In [1]: import numpy as np

In [2]: np.set_printoptions(suppress=True, linewidth=200)

In [3]: m1 = np.load("mat.npy")

In [4]: m1
Out[4]: 
array([[ 0.,  0.,  0.],
       [ 0.,  0., -1.],
       [ 0., -1.,  0.]])

In [5]: np.linalg.lstsq(m1[:-1].T, m1[-1])[2]
Out[5]: np.int32(1)

In [6]: np.unique(m1.round(6), axis=0).shape
Out[6]: (3, 3)

In [7]: np.abs(np.diag(np.linalg.qr(m1)[1])) > 1e-9
Out[7]: array([False,  True,  True])

In [8]: np.round(m1 @ np.linalg.pinv(m1) @ m1, 3)
Out[8]: 
array([[ 0.,  0.,  0.],
       [ 0.,  0., -1.],
       [ 0., -1.,  0.]])

In [9]: theta = np.radians(82)

In [10]: Rm = np.eye(3)

In [11]: Rm[2, 2] = Rm[0, 0] = np.cos(theta)

In [12]: Rm[2, 0], Rm[0, 2] = -np.sin(theta), np.sin(theta)

In [13]: Rm.round(3)
Out[13]: 
array([[ 0.139,  0.   ,  0.99 ],
       [ 0.   ,  1.   ,  0.   ],
       [-0.99 ,  0.   ,  0.139]])

In [14]: A2 = m1 @ Rm.T

In [15]: np.allclose(m1 @ m1.T, A2 @ A2.T)
Out[15]: True

In [16]: rank = np.linalg.matrix_rank(m1)

In [17]: rank
Out[17]: np.int64(2)

In [18]: ns = np.linalg.svd(m1)[2][rank:].T

In [19]: np.allclose(m1 @ ns, 0)
Out[19]: True

In [20]: ns[:, 0] / ns[np.abs(ns[:, 0]).round(6).argmax(), 0]
Out[20]: array([1., 0., 0.])

In [21]: np.linalg.matrix_rank(m1.T @ m1), np.linalg.matrix_rank(m1 @ m1.T)
Out[21]: (np.int64(2), np.int64(2))

In [22]: [int(np.linalg.matrix_rank(np.delete(m1, i, axis=0))) for i in range(3)]
Out[22]: [2, 1, 1]

In [23]: np.linalg.matrix_rank(m1, rtol=0.1)
Out[23]: np.int64(2)

In [24]: np.round(np.linalg.norm(m1, 2) / np.linalg.norm(m1), 3)
Out[24]: np.float64(0.707)

In [25]: np.flatnonzero(np.linalg.matrix_power((m1 != 0) + (m1.T != 0) + np.eye(3), 3)[2])
Out[25]: array([1, 2])

In [26]: (m1 != 0).astype(int)
Out[26]: 
array([[0, 0, 0],
       [0, 0, 1],
       [0, 1, 0]])

In [27]: mat = np.array([[0, 9, 1, 2, -3],
    ...:     [2, 6, -3, 1, -2],
    ...:     [0, 6, 0, 3, -2],
    ...:     [-2, 9, -2, -3, -3],
    ...:     [2, 3, 3, 2, -1]])

In [28]: A2 = np.array([[0, -4], [-1, -2]])

In [29]: cent = np.kron(A2, mat)

In [30]: round(float(np.linalg.norm(cent, 2)), 3), round(np.linalg.norm(A2, 2) * np.linalg.norm(mat, 2), 3)
Out[30]: (74.314, np.float64(74.314))

In [31]: cent
Out[31]: 
array([[  0,   0,   0,   0,   0,   0, -36,  -4,  -8,  12],
       [  0,   0,   0,   0,   0,  -8, -24,  12,  -4,   8],
       [  0,   0,   0,   0,   0,   0, -24,   0, -12,   8],
       [  0,   0,   0,   0,   0,   8, -36,   8,  12,  12],
       [  0,   0,   0,   0,   0,  -8, -12, -12,  -8,   4],
       [  0,  -9,  -1,  -2,   3,   0, -18,  -2,  -4,   6],
       [ -2,  -6,   3,  -1,   2,  -4, -12,   6,  -2,   4],
       [  0,  -6,   0,  -3,   2,   0, -12,   0,  -6,   4],
       [  2,  -9,   2,   3,   3,   4, -18,   4,   6,   6],
       [ -2,  -3,  -3,  -2,   1,  -4,  -6,  -6,  -4,   2]])

In [32]: A2 = mat / np.linalg.norm(mat, axis=1, keepdims=True)

In [33]: G = A2 @ A2.T

In [34]: np.round(np.degrees(np.arccos(np.clip(G[4, 3], -1, 1))), 3)
Out[34]: np.float64(74.902)

In [35]: G.round(3)
Out[35]: 
array([[1.   , 0.824, 0.967, 0.813, 0.731],
       [0.824, 1.   , 0.836, 0.776, 0.445],
       [0.967, 0.836, 1.   , 0.704, 0.715],
       [0.813, 0.776, 0.704, 1.   , 0.26 ],
       [0.731, 0.445, 0.715, 0.26 , 1.   ]])

In [36]: (np.abs(G) > 0.9).astype(int)
Out[36]: 
array([[1, 0, 1, 0, 0],
       [0, 1, 0, 0, 0],
       [1, 0, 1, 0, 0],
       [0, 0, 0, 1, 0],
       [0, 0, 0, 0, 1]])

In [37]: np.round(np.linalg.norm(A2, axis=1), 3)
Out[37]: array([1., 1., 1., 1., 1.])

In [38]: G[4].round(3)
Out[38]: array([0.731, 0.445, 0.715, 0.26 , 1.   ])

In [39]: left, s, vt = np.linalg.svd(G)

In [40]: s.round(3) + 0
Out[40]: array([3.881, 0.808, 0.217, 0.094, 0.   ])

In [41]: A2 = left[:, :4] @ np.diag(s[:4]) @ vt[:4]

In [42]: round(np.linalg.norm(G - A2) / np.linalg.norm(G), 3)
Out[42]: np.float64(0.0)

In [43]: round(float(np.abs(G - A2).max()), 3)
Out[43]: 0.0

In [44]: np.round(np.linalg.norm(G - A2, 2), 3), np.round(s[4], 3)
Out[44]: (np.float64(0.0), np.float64(0.0))

In [45]: np.linalg.matrix_rank(A2)
Out[45]: np.int64(4)

In [46]: A2 = np.array([[2, -9, -7, 3], [-2, 4, 5, -9], [1, 7, 7, -7], [5, -7, 0, -7]])

In [47]: K = np.triu(A2)

In [48]: K
Out[48]: 
array([[ 2, -9, -7,  3],
       [ 0,  4,  5, -9],
       [ 0,  0,  7, -7],
       [ 0,  0,  0, -7]])

In [49]: round(np.linalg.det(K.T), 3)
Out[49]: np.float64(-392.0)

In [50]: np.round(np.linalg.det(2 * K), 3), round(np.linalg.det(K), 3)
Out[50]: (np.float64(-6272.0), np.float64(-392.0))

In [51]: u = np.array([-1, 2, 1, -3])

In [52]: A2 = K + np.outer(u, np.eye(4)[2])

In [53]: A2
Out[53]: 
array([[ 2., -9., -8.,  3.],
       [ 0.,  4.,  7., -9.],
       [ 0.,  0.,  8., -7.],
       [ 0.,  0., -3., -7.]])

In [54]: np.trace(A2)
Out[54]: np.float64(7.0)

In [55]: np.allclose(A2, A2.T)
Out[55]: False

In [56]: A2 @ A2
Out[56]: 
array([[   4.,  -54., -152.,  122.],
       [   0.,   16.,  111.,  -22.],
       [   0.,    0.,   85.,   -7.],
       [   0.,    0.,   -3.,   70.]])

In [57]: round(float(np.abs(np.linalg.eigvals(A2)).max()), 3)
Out[57]: 9.289

In [58]: np.round(np.sort(np.abs(np.linalg.eigvals(A2))), 3)
Out[58]: array([2.   , 4.   , 8.289, 9.289])

In [59]: A2 = np.array([[0]])

In [60]: cent = np.array([[2]])

In [61]: J = np.block([[A2, np.array([[2]])], [np.zeros((1, 1)), cent]])

In [62]: J
Out[62]: 
array([[0., 2.],
       [0., 2.]])

In [63]: round(float(np.trace(np.linalg.pinv(J) @ J)), 3)
Out[63]: 1.0

In [64]: np.abs(np.diag(np.linalg.qr(J)[1])) > 1e-9
Out[64]: array([False,  True])

In [65]: np.allclose(J[:-1].T @ np.linalg.lstsq(J[:-1].T, J[-1])[0], J[-1])
Out[65]: True

In [66]: cent = np.sign(np.array([[-2, 0, 0, -3], [-2, -2, 3, 0], [0, 1, 3, 0], [-3, -1, -1, -2]]))

In [67]: A2 = (np.tril(cent, -1) + np.eye(4)) @ (np.triu(cent, 1) + np.eye(4))

In [68]: evals = np.array([2, 2, 1, 2])

In [69]: arr = np.rint(A2 * evals @ np.linalg.inv(A2)) + 0

In [70]: arr
Out[70]: 
array([[ 2.,  0.,  0.,  0.],
       [ 1.,  3., -1.,  0.],
       [ 2.,  2.,  0.,  0.],
       [-2., -2.,  2.,  2.]])

In [71]: x0 = np.array([2, 3, 2])

In [72]: m1 @ np.eye(3)[0]
Out[72]: array([0., 0., 0.])

In [73]: np.linalg.norm(m1 @ x0) <= np.linalg.norm(m1, 2) * np.linalg.norm(x0) + 1e-9
Out[73]: np.True_

In [74]: m1 @ np.ones(3)
Out[74]: array([ 0., -1., -1.])

In [75]: x0 = np.array([2, 2, 1, -1])

In [76]: rhs = arr @ x0

In [77]: rhs
Out[77]: array([ 4.,  7.,  8., -8.])

In [78]: np.round(np.linalg.solve(arr, arr[:, 0]), 3)
Out[78]: array([ 1.,  0.,  0., -0.])

In [79]: np.round(np.linalg.solve(arr, rhs + arr[:, 3]), 3) + 0
Out[79]: array([2., 2., 1., 0.])

In [80]: np.round(np.linalg.solve(arr, 2 * rhs), 3)
Out[80]: array([ 4.,  4.,  2., -2.])

In [81]: arr.reshape(2, -1)
Out[81]: 
array([[ 2.,  0.,  0.,  0.,  1.,  3., -1.,  0.],
       [ 2.,  2.,  0.,  0., -2., -2.,  2.,  2.]])

In [82]: arr.reshape(-1, 2)
Out[82]: 
array([[ 2.,  0.],
       [ 0.,  0.],
       [ 1.,  3.],
       [-1.,  0.],
       [ 2.,  2.],
       [ 0.,  0.],
       [-2., -2.],
       [ 2.,  2.]])

In [83]: arr.ravel(order="F")
Out[83]: array([ 2.,  1.,  2., -2.,  0.,  3.,  2., -2.,  0., -1.,  0.,  2.,  0.,  0.,  0.,  2.])

In [84]: t3 = arr.reshape(4, 2, -1)

In [85]: np.einsum("ihd,ihd->ih", t3, t3)
Out[85]: 
array([[ 4.,  0.],
       [10.,  1.],
       [ 8.,  0.],
       [ 8.,  8.]])

In [86]: t3[:, 0]
Out[86]: 
array([[ 2.,  0.],
       [ 1.,  3.],
       [ 2.,  2.],
       [-2., -2.]])

In [87]: np.einsum("ihd,jhd->hij", t3, t3).shape
Out[87]: (2, 4, 4)

In [88]: P = np.triu(np.array([[1, 2, 3, 8], [0, 9, 4, 1], [5, 8, 2, 2], [9, 0, 3, 2]]), 1) + np.eye(4)

In [89]: A2 = P @ arr @ np.linalg.inv(P)

In [90]: P @ arr - arr @ P
Out[90]: 
array([[ -8.,  -8.,   8.,   0.],
       [  6.,   4., -13.,  -7.],
       [ -4.,  -8., -10., -14.],
       [  0.,   4.,  14.,  14.]])

In [91]: A2
Out[91]: 
array([[ -6.,   8.,   0.,  56.],
       [  7.,  -5.,   0., -49.],
       [ -2.,   2.,   2.,  14.],
       [ -2.,   2.,   0.,  16.]])

In [92]: M = np.load("m.npy")

In [93]: M
Out[93]: 
array([[-2, -4, -1],
       [-4,  2, -2],
       [-1, -2,  2]])

In [94]: x0 = np.array([-5, 4, -4])

In [95]: rhs = M @ x0

In [96]: beta, lr = np.zeros(3), 1 / np.linalg.norm(M, 2) ** 2

In [97]: for i in range(10):
    ...:     beta -= lr * M.T @ (M @ beta - rhs)
    ...:     if i % 2 == 0: print(i, round(np.linalg.norm(M @ beta - rhs), 3))
    ...: 
0 0.733
2 0.517
4 0.365
6 0.258
8 0.182

In [98]: np.round(np.linalg.cond(M), 3)
Out[98]: np.float64(2.5)

In [99]: G = M.T @ M

In [100]: np.trace(G), (M ** 2).sum()
Out[100]: (np.int64(54), np.int64(54))

In [101]: np.round(np.linalg.svd(M, compute_uv=False) ** 2, 3)
Out[101]: array([25., 25.,  4.])

In [102]: np.round(np.linalg.eigvalsh(G)[::-1], 3)
Out[102]: array([25., 25.,  4.])

In [103]: np.allclose(G, G.T)
Out[103]: True

In [104]: evals, vecs = np.linalg.eigh(M)

In [105]: x0 = np.array([-1, -1, 4])

In [106]: np.round(vecs * np.abs(evals) @ vecs.T, 3)
Out[106]: 
array([[ 4.429,  0.286,  1.143],
       [ 0.286,  4.857, -0.571],
       [ 1.143, -0.571,  2.714]])

In [107]: x0 @ M @ x0
Out[107]: np.int64(48)

In [108]: np.round(vecs * np.maximum(evals, 0) @ vecs.T, 3)
Out[108]: 
array([[ 1.214, -1.857,  0.071],
       [-1.857,  3.429, -1.286],
       [ 0.071, -1.286,  2.357]])

In [109]: x0 = np.array([-3, -2, 0])

In [110]: rhs = M @ x0

In [111]: rhs
Out[111]: array([14,  8,  7])

In [112]: np.round(np.linalg.solve(M, rhs), 3)
Out[112]: array([-3., -2.,  0.])

In [113]: A2 = M[0, 0] * M[1:] - np.outer(M[1:, 0], M[0])

In [114]: A2
Out[114]: 
array([[  0, -20,   0],
       [  0,   0,  -5]])

In [115]: M[:, 0] / M[0, 0]
Out[115]: array([1. , 2. , 0.5])

In [116]: np.flatnonzero(~A2.round(6).any(axis=1))
Out[116]: array([], dtype=int64)

In [117]: np.linalg.matrix_rank(A2), np.linalg.matrix_rank(M)
Out[117]: (np.int64(2), np.int64(3))

In [118]: data = np.diag(np.array([8, -7, 6, 5, -9])) + 2 * np.eye(5, k=1) + 2 * np.eye(5, k=-1)

In [119]: data
Out[119]: 
array([[ 8.,  2.,  0.,  0.,  0.],
       [ 2., -7.,  2.,  0.,  0.],
       [ 0.,  2.,  6.,  2.,  0.],
       [ 0.,  0.,  2.,  5.,  2.],
       [ 0.,  0.,  0.,  2., -9.]])

In [120]: rng = np.random.default_rng(364)

In [121]: labels = rng.permutation(4)

In [122]: labels
Out[122]: array([1, 3, 2, 0])

In [123]: A2 = arr[labels][:, labels]

In [124]: np.round(np.sort(np.abs(np.linalg.eigvals(A2))), 3)
Out[124]: array([1., 2., 2., 2.])

In [125]: np.allclose(A2, arr)
Out[125]: False

In [126]: np.diag(A2)
Out[126]: array([3., 2., 0., 2.])

In [127]: x0 = np.array([1, 1, 3, 3, 1])

In [128]: rhs = data @ x0

In [129]: beta, lr = np.zeros(5), 1 / np.linalg.norm(data, 2) ** 2

In [130]: for i in range(4):
     ...:     beta -= lr * data.T @ (data @ beta - rhs)
     ...:     if i % 1 == 0: print(i, round(np.linalg.norm(data @ beta - rhs), 3))
     ...: 
0 9.858
1 3.204
2 1.548
3 1.117

In [131]: np.round(np.linalg.cond(data), 3)
Out[131]: np.float64(2.468)

In [132]: G = data.T @ data

In [133]: np.diag(G)
Out[133]: array([68., 57., 44., 33., 85.])

In [134]: G
Out[134]: 
array([[68.,  2.,  4.,  0.,  0.],
       [ 2., 57., -2.,  4.,  0.],
       [ 4., -2., 44., 22.,  4.],
       [ 0.,  4., 22., 33., -8.],
       [ 0.,  0.,  4., -8., 85.]])

In [135]: np.linalg.matrix_rank(G)
Out[135]: np.int64(5)

In [136]: np.trace(G), (data ** 2).sum()
Out[136]: (np.float64(287.0), np.float64(287.0))
